% ipython --no-banner

In [1]: import numpy as np

In [2]: np.set_printoptions(suppress=True, linewidth=140)

In [3]: rd = lambda a: np.round(a, 2) + 0

In [4]: data = np.load("layer19.npy")

In [5]: data
Out[5]: 
array([[-1.,  4.,  0.],
       [ 4.,  1.,  4.],
       [ 0.,  4., -2.]])

In [6]: blk = np.stack([data, -2 * data, data[::-1]])

In [7]: rd(np.linalg.det(blk))
Out[7]: array([  50., -400.,  -50.])

In [8]: np.linalg.matrix_rank(blk.reshape(3, -1))
Out[8]: np.int64(2)

In [9]: blk.shape
Out[9]: (3, 3, 3)

In [10]: blk.sum(axis=0)
Out[10]: 
array([[ 1.,  0., -2.],
       [ 0.,  0.,  0.],
       [-1.,  0.,  2.]])

In [11]: np.linalg.matrix_rank(blk)
Out[11]: array([3, 3, 3])

In [12]: (blk @ data.T).shape
Out[12]: (3, 3, 3)

In [13]: rd(np.linalg.norm(blk, axis=(1, 2)))
Out[13]: array([ 8.37, 16.73,  8.37])

In [14]: vals, vecs = np.linalg.eigh(data)

In [15]: x0 = np.array([0, 3, 9])

In [16]: rd(np.linalg.eigvalsh(data[1:, 1:]))
Out[16]: array([-4.77,  3.77])

In [17]: np.abs(data).sum(axis=1).max(), rd(np.abs(vals).max())
Out[17]: (np.float64(9.0), np.float64(6.08))

In [18]: (np.sign(vecs[:, -1].round(6)) == np.sign(vecs[0, -1].round(6))).astype(int)
Out[18]: array([1, 1, 1])

In [19]: x0 @ data @ x0
Out[19]: np.float64(63.0)

In [20]: q, r_ = np.linalg.qr(data)

In [21]: rd(q.T @ q)
Out[21]: 
array([[1., 0., 0.],
       [0., 1., 0.],
       [0., 0., 1.]])

In [22]: np.allclose(r_.T @ r_, data.T @ data)
Out[22]: True

In [23]: rd(r_)
Out[23]: 
array([[ 4.12,  0.  ,  3.88],
       [ 0.  , -5.74,  0.7 ],
       [ 0.  ,  0.  , -2.11]])

In [24]: u = np.array([2, 1, 2])

In [25]: g = np.array([3, 3, 0, -2, 1, -1])

In [26]: feats = u[:, None] + g[None, :]

In [27]: feats
Out[27]: 
array([[ 5,  5,  2,  0,  3,  1],
       [ 4,  4,  1, -1,  2,  0],
       [ 5,  5,  2,  0,  3,  1]])

In [28]: rk = np.linalg.matrix_rank(feats)

In [29]: rk
Out[29]: np.int64(2)

In [30]: N = np.linalg.svd(feats)[2][rk:].T

In [31]: [int(np.linalg.matrix_rank(np.delete(feats, i, axis=0))) for i in range(3)]
Out[31]: [2, 1, 2]

In [32]: rd(feats @ N)
Out[32]: 
array([[0., 0., 0., 0.],
       [0., 0., 0., 0.],
       [0., 0., 0., 0.]])

In [33]: np.allclose(feats @ N, 0)
Out[33]: True

In [34]: N.shape
Out[34]: (6, 4)

In [35]: np.linalg.cond(feats) > 100
Out[35]: np.True_

In [36]: np.argsort(-np.linalg.norm(feats, axis=0).round(6), kind="stable")[:3]
Out[36]: array([0, 1, 4])

In [37]: left, sigma, VT = np.linalg.svd(feats)

In [38]: vecs = VT[:(sigma > 1e-8).sum()]

In [39]: rng = np.random.default_rng(8539)

In [40]: x0 = feats[1] + -3 * feats[0] + rng.integers(2) * np.eye(6)[5]

In [41]: x0
Out[41]: array([-11., -11.,  -5.,  -1.,  -7.,  -2.])

In [42]: np.allclose(vecs.T @ vecs @ x0, x0)
Out[42]: False

In [43]: M = np.loadtxt("case4.csv", delimiter=",")

In [44]: M
Out[44]: 
array([[3., 5., 0., 4., 1.],
       [1., 3., 5., 0., 4.],
       [4., 1., 3., 5., 0.],
       [0., 4., 1., 3., 5.],
       [5., 0., 4., 1., 3.]])

In [45]: labels = rng.permutation(5)

In [46]: other = M[:, labels] * rng.choice([-1, 1], 5)

In [47]: other
Out[47]: 
array([[-3., -1., -5., -4., -0.],
       [-1., -4., -3., -0., -5.],
       [-4., -0., -1., -5., -3.],
       [-0., -5., -4., -3., -1.],
       [-5., -3., -0., -1., -4.]])

In [48]: left, _, VT = np.linalg.svd(M.T @ other)

In [49]: rd(np.linalg.lstsq(M, other)[0])
Out[49]: 
array([[-1.,  0.,  0.,  0.,  0.],
       [ 0.,  0., -1.,  0.,  0.],
       [ 0.,  0.,  0.,  0., -1.],
       [ 0.,  0.,  0., -1.,  0.],
       [ 0., -1.,  0.,  0.,  0.]])

In [50]: x0 = np.array([0, 2, 0, 1, 0])

In [51]: (other * x0).sum(axis=1)
Out[51]: array([ -6.,  -8.,  -5., -13.,  -7.])

In [52]: other @ np.ones(5)
Out[52]: array([-13., -13., -13., -13., -13.])

In [53]: other * x0
Out[53]: 
array([[ -0.,  -2.,  -0.,  -4.,  -0.],
       [ -0.,  -8.,  -0.,  -0.,  -0.],
       [ -0.,  -0.,  -0.,  -5.,  -0.],
       [ -0., -10.,  -0.,  -3.,  -0.],
       [ -0.,  -6.,  -0.,  -1.,  -0.]])

In [54]: m1 = np.loadtxt("block5.csv", delimiter=",")

In [55]: rd(m1)
Out[55]: 
array([[-0.22, -0.95, -0.21],
       [ 0.22,  0.16, -0.96],
       [ 0.95, -0.26,  0.17]])

In [56]: other = m1 / np.linalg.norm(m1, axis=1, keepdims=True)

In [57]: G = other @ other.T

In [58]: rd(G[0])
Out[58]: array([1., 0., 0.])

In [59]: K = np.loadtxt("dump.csv", delimiter=",")

In [60]: K
Out[60]: 
array([[ 1.,  1., -1., -1., -1., -1.,  1.,  1.],
       [ 1., -1., -1.,  1., -1.,  1.,  1., -1.],
       [ 1., -1.,  1., -1.,  1., -1.,  1., -1.]])

In [61]: W = np.array([[-2, -2, 1, 1],
    ...:     [0, -1, 2, 2],
    ...:     [2, -2, -2, 2],
    ...:     [-1, 2, -2, 2],
    ...:     [2, -2, -2, 1],
    ...:     [-2, 1, 2, 1],
    ...:     [1, -1, 0, -2],
    ...:     [1, 0, 0, 0]])

In [62]: beta = np.array([-5, -3, 0, 2])

In [63]: hid = np.maximum(K @ W + beta, 0)

In [64]: (hid > 0).astype(int)
Out[64]: 
array([[0, 0, 1, 0],
       [0, 1, 1, 0],
       [0, 0, 0, 0]])

In [65]: rd((hid > 0).mean(axis=0))
Out[65]: array([0.  , 0.33, 0.67, 0.  ])

In [66]: hid
Out[66]: 
array([[0., 0., 7., 0.],
       [0., 2., 3., 0.],
       [0., 0., 0., 0.]])

In [67]: Z = np.array([[3, 3, 1], [0, 1, 0], [0, 1, 1], [3, 3, 1]])

In [68]: (hid @ Z).round(6).argmax(axis=1)
Out[68]: array([1, 1, 0])

In [69]: W @ Z
Out[69]: 
array([[-3, -4,  0],
       [ 6,  7,  4],
       [12,  8,  2],
       [ 3,  3, -1],
       [ 9,  5,  1],
       [-3,  0,  1],
       [-3, -4, -1],
       [ 3,  3,  1]])

In [70]: u, g = K[0], K[1]

In [71]: u @ u
Out[71]: np.float64(8.0)

In [72]: p = (u @ g) / (u @ u) * u

In [73]: g - p
Out[73]: array([ 1., -1., -1.,  1., -1.,  1.,  1., -1.])

In [74]: np.linalg.matrix_rank(np.outer(u, g))
Out[74]: np.int64(1)

In [75]: other = K / np.sqrt((K ** 2).mean(axis=1, keepdims=True))

In [76]: other[0]
Out[76]: array([ 1.,  1., -1., -1., -1., -1.,  1.,  1.])

In [77]: x0 = np.array([7, 6, 5, 3, 4, 3, 1, 7])

In [78]: h1 = np.maximum(K @ x0, 0)

In [79]: np.maximum(K @ (3 * x0), 0)
Out[79]: array([18.,  0.,  0.])

In [80]: np.flatnonzero(h1 > 1e-9)
Out[80]: array([0])

In [81]: K.T @ h1
Out[81]: array([ 6.,  6., -6., -6., -6., -6.,  6.,  6.])

In [82]: rd(np.tanh(K @ x0))
Out[82]: array([ 1.  , -1.  , -0.96])

In [83]: other = K + rng.integers(-2, 3, (3, 2)) @ rng.integers(-2, 3, (2, 8))

In [84]: other
Out[84]: 
array([[ 3.,  1.,  2., -6.,  0., -5.,  5.,  3.],
       [-7., -1., -7.,  3., -5.,  5., -3.,  3.],
       [ 1., -1.,  2., -4.,  1., -3.,  3.,  1.]])

In [85]: np.abs(other - K).sum(axis=1)
Out[85]: array([21., 32., 10.])

In [86]: np.linalg.matrix_rank(other - K, tol=1e-8)
Out[86]: np.int64(2)

In [87]: W0 = np.loadtxt("mat.csv", delimiter=",")

In [88]: rd(W0)
Out[88]: 
array([[ 0.03, -0.12,  0.07,  0.11],
       [-0.12,  0.43, -0.26, -0.41],
       [ 0.07, -0.26,  0.16,  0.24],
       [ 0.11, -0.41,  0.24,  0.38]])

In [89]: labels = rng.permutation(5)

In [90]: labels
Out[90]: array([0, 1, 4, 2, 3])

In [91]: other = M[labels][:, labels]

In [92]: rd(np.sort(np.abs(np.linalg.eigvals(other))))
Out[92]: array([ 2.17,  2.17,  6.19,  6.19, 13.  ])

In [93]: other
Out[93]: 
array([[3., 5., 1., 0., 4.],
       [1., 3., 4., 5., 0.],
       [5., 0., 3., 4., 1.],
       [4., 1., 0., 3., 5.],
       [0., 4., 5., 1., 3.]])

In [94]: np.diag(other)
Out[94]: array([3., 3., 3., 3., 3.])

In [95]: rd(np.sort(np.abs(np.linalg.eigvals(other))))
Out[95]: array([ 2.17,  2.17,  6.19,  6.19, 13.  ])

In [96]: np.trace(other)
Out[96]: np.float64(15.0)

In [97]: (other + other.T) / 2
Out[97]: 
array([[3., 3., 3., 2., 2.],
       [3., 3., 2., 3., 2.],
       [3., 2., 3., 2., 3.],
       [2., 3., 2., 3., 3.],
       [2., 2., 3., 3., 3.]])

In [98]: rd(np.abs(np.linalg.eigvals(other)).max())
Out[98]: np.float64(13.0)

In [99]: np.allclose(other @ other.T, other.T @ other)
Out[99]: True

In [100]: x0 = np.array([-3, 5, 2, 1])

In [101]: rd(np.eye(4) - W0)
Out[101]: 
array([[ 0.97,  0.12, -0.07, -0.11],
       [ 0.12,  0.57,  0.26,  0.41],
       [-0.07,  0.26,  0.84, -0.24],
       [-0.11,  0.41, -0.24,  0.62]])

In [102]: rd(W0 @ x0)
Out[102]: array([-0.42,  1.59, -0.96, -1.49])

In [103]: vals, vecs = np.linalg.eigvalsh(W0)
ValueError: too many values to unpack (expected 2)


In [104]: vals, vecs = np.linalg.eigh(W0)

In [105]: rd(np.linalg.svd(W0, compute_uv=False))
Out[105]: array([1., 0., 0., 0.])

In [106]: rd(vecs.T @ vecs)
Out[106]: 
array([[1., 0., 0., 0.],
       [0., 1., 0., 0.],
       [0., 0., 1., 0.],
       [0., 0., 0., 1.]])

In [107]: Z = 3 * np.array([[0.9, 0.0, -0.1], [-0.3, -0.7, 1.3], [-0.8, -0.3, -0.3]])

In [108]: labels = rng.integers(0, 3, 18)

In [109]: F = Z[labels] + rng.normal(size=(18, 3))

In [110]: rd(F)
Out[110]: 
array([[-2.97, -0.97,  0.53],
       [-1.22, -2.16,  4.55],
       [-0.46, -0.48, -0.09],
       [-1.83, -2.82,  5.11],
       [-3.64, -2.02, -0.77],
       [-1.22, -2.05,  4.01],
       [-2.52, -3.69,  3.2 ],
       [ 4.66,  0.69, -1.38],
       [ 4.3 , -2.23, -0.29],
       [-1.1 , -0.59, -0.44],
       [ 0.56, -2.16,  3.08],
       [-0.43, -3.53,  4.31],
       [ 2.46,  1.68,  2.13],
       [ 1.64, -1.6 , -0.41],
       [-1.02, -2.13, -0.81],
       [-3.8 , -0.95, -1.92],
       [ 0.46, -2.78,  4.34],
       [-2.46, -1.87,  3.04]])

In [111]: th = np.radians(95)

In [112]: r_ = np.eye(3)

In [113]: r_[2, 2] = r_[1, 1] = np.cos(th)

In [114]: r_[2, 1], r_[1, 2] = -np.sin(th), np.sin(th)

In [115]: rd(r_)
Out[115]: 
array([[ 1.  ,  0.  ,  0.  ],
       [ 0.  , -0.09,  1.  ],
       [ 0.  , -1.  , -0.09]])

In [116]: other = F @ r_.T

In [117]: rd(np.abs(other - F).max(axis=0))
Out[117]: array([0.  , 8.15, 3.99])

In [118]: x0 = np.array([1, 1, 1])

In [119]: target = F @ x0

In [120]: rd(np.linalg.pinv(F) @ F)
Out[120]: 
array([[1., 0., 0.],
       [0., 1., 0.],
       [0., 0., 1.]])

In [121]: np.linalg.solve(F, target)
LinAlgError: Last 2 dimensions of the array must be square


In [122]: target = target + 0.05 * rng.normal(size=18)

In [123]: rd(target)
Out[123]: array([-3.44,  1.12, -0.98,  0.46, -6.45,  0.76, -3.06,  4.07,  1.77, -2.13,  1.45,  0.4 ,  6.3 , -0.42, -3.92, -6.66,  2.12, -1.28])

In [124]: beta, *_ = np.linalg.lstsq(F, target)

In [125]: rd(F.T @ (target - F @ beta))
Out[125]: array([0., 0., 0.])

In [126]: beta.round()
Out[126]: array([1., 1., 1.])
